$ python -q
>>> import numpy as np
>>> np.set_printoptions(precision=2, suppress=True, linewidth=200, sign=" ")
>>> rng = np.random.default_rng(57750)
>>> z = rng.integers(0, 3, 4)
>>> mat = np.array([[3, -1, -2, 3], [-1, -1, -1, 0], [-1, -3, 0, -3], [3, 1, -2, -1]]) * (z[:, None] == z)
>>> mat
array([[ 3,  0,  0,  3],
       [ 0, -1,  0,  0],
       [ 0,  0,  0,  0],
       [ 3,  0,  0, -1]])
>>> # 3 blocks once reordered
>>> U, sv, Vt = np.linalg.svd(mat)
>>> sv
array([ 4.61,  2.61,  1.  ,  0.  ])
>>> np.argmax(sv[:-1] / (sv[1:] + 1e-6)) + 1
np.int64(3)
>>> B = U[:, :3] @ np.diag(sv[:3]) @ Vt[:3]
>>> round(np.linalg.norm(mat - B, 2), 2), sv[3]
(np.float64(0.0), np.float64(0.0))
>>> print(B)
[[ 3.  0.  0.  3.]
 [ 0. -1.  0.  0.]
 [ 0.  0.  0.  0.]
 [ 3.  0.  0. -1.]]
>>> print(np.linalg.matrix_rank(mat, rtol=0.05))
3
>>> np.linalg.lstsq(mat[:-1].T, mat[-1])[2]
np.int32(2)
>>> np.unique(mat.round(6), axis=0).shape
(4, 4)
>>> np.argsort(-np.linalg.norm(mat, axis=0).round(6), kind="stable")[:3]
array([ 0,  3,  1])
>>> np.round(np.linalg.norm(mat, 2) / np.linalg.norm(mat), 2)
np.float64(0.86)
>>> [round(float(x), 2) for x in np.linalg.svd(mat, compute_uv=False)[:3]]
[4.61, 2.61, 1.0]
>>> rk = np.linalg.matrix_rank(mat)
>>> rk
np.int64(3)
>>> N = np.linalg.svd(mat)[2][rk:].T
>>> np.allclose(mat @ N, 0)
True
>>> print(N[:, 0] / N[np.abs(N[:, 0]).round(6).argmax(), 0])
[ 0.  0.  1.  0.]
>>> print([int(np.linalg.matrix_rank(mat[:, :j + 1])) for j in range(4)])
[1, 2, 2, 3]
>>> [int(np.linalg.matrix_rank(np.delete(mat, i, axis=0))) for i in range(4)]
[2, 2, 3, 2]
>>> np.linalg.matrix_rank(mat.T @ mat), np.linalg.matrix_rank(mat @ mat.T)
(np.int64(3), np.int64(3))
>>> N.shape
(4, 1)
>>> mat @ N
array([[ 0.],
       [ 0.],
       [ 0.],
       [ 0.]])
>>> [int(np.linalg.matrix_rank(mat[:i])) for i in range(1, len(mat) + 1)]
[1, 2, 2, 3]
>>> blk = np.stack([mat, -2 * mat, mat[::-1]])
>>> print((blk @ mat.T).shape)
(3, 4, 4)
>>> np.einsum("bij,cij->bc", blk, blk)
array([[ 29, -58,  12],
       [-58, 116, -24],
       [ 12, -24,  29]])
>>> np.linalg.norm(blk, axis=(1, 2))
array([  5.39,  10.77,   5.39])
>>> print(np.linalg.det(blk))
[ 0.  0.  0.]
>>> data = np.load("case4.npy")
>>> print(data)
[[-1  0  1]
 [ 2  3  4]
 [ 5  6  7]
 [ 8  9 10]]
>>> np.abs(np.diag(np.linalg.qr(data)[1])) > 1e-9
array([ True,  True, False])
>>> np.unique(data.round(6), axis=0).shape
(4, 3)
>>> round(float(np.trace(np.linalg.pinv(data) @ data)), 2)
2.0
>>> t = rng.uniform(0, 2 * np.pi, 14)
>>> Q, _ = np.linalg.qr(np.array([[1.1, 1.2], [-0.3, -0.8], [1.5, 0.3]]))
>>> J = 20 * np.c_[np.cos(t), np.sin(t)] @ Q.T
>>> print(J)
[[ 13.91  -5.86  13.12]
 [  7.57 -10.99 -14.9 ]
 [  1.57   5.59  19.14]
 [ 11.04  -2.5   16.49]
 [ 10.18 -12.04 -12.31]
 [ 14.35  -6.47  12.33]
 [-16.29  10.95  -3.81]
 [  6.34 -10.4  -15.87]
 [ 15.02 -12.66  -3.74]
 [ -2.62  -4.82 -19.23]
 [-16.28  10.62  -4.71]
 [-16.23  10.31  -5.49]
 [ -2.41   8.22  18.07]
 [ 14.25 -12.8   -5.75]]
>>> # rank 2
>>> d = np.linalg.norm(J[:, None] - J[None], axis=-1)
>>> np.linalg.matrix_rank(d ** 2)
np.int64(3)
>>> np.unravel_index(d.round(6).argmax(), d.shape)
(np.int64(2), np.int64(9))
>>> d[0].round(6).argsort(kind="stable")[:4]
array([ 0,  5,  3,  2])
>>> print(np.linalg.norm(J, axis=1))
[ 20.  20.  20.  20.  20.  20.  20.  20.  20.  20.  20.  20.  20.  20.]
>>> print(np.flatnonzero(d[0] < d.mean() / 2))
[ 0  3  5]
>>> U, sv, Vt = np.linalg.svd(J)
>>> evecs = Vt[:(sv > 1e-8).sum()]
>>> vec = J[1] + -3 * J[9] + rng.integers(2) * np.eye(3)[2]
>>> vec
array([ 15.43,   3.49,  43.8 ])
>>> np.diag(evecs.T @ evecs)
array([ 0.66,  0.41,  0.93])
>>> evecs.T @ evecs
array([[ 0.66, -0.45,  0.16],
       [-0.45,  0.41,  0.21],
       [ 0.16,  0.21,  0.93]])
>>> print(np.allclose(evecs.T @ evecs @ vec, vec))
False
>>> m1 = np.load("layer16.npy")
>>> m1
array([[ 5, -1, -3],
       [-1,  3,  5],
       [-3,  5,  9]])
>>> vec = np.array([1, -9, 9])
>>> target = m1 @ vec
>>> coef, lr = np.zeros(3), 1 / np.linalg.norm(m1, 2) ** 2
>>> for i in range(8):
...     coef -= lr * m1.T @ (m1 @ coef - target)
...     if i % 2 == 0: print(i, round(np.linalg.norm(m1 @ coef - target), 2))
... 
0 1.44
2 1.31
4 1.22
6 1.15
>>> np.round(np.linalg.cond(m1), 2)
np.float64(165.09)
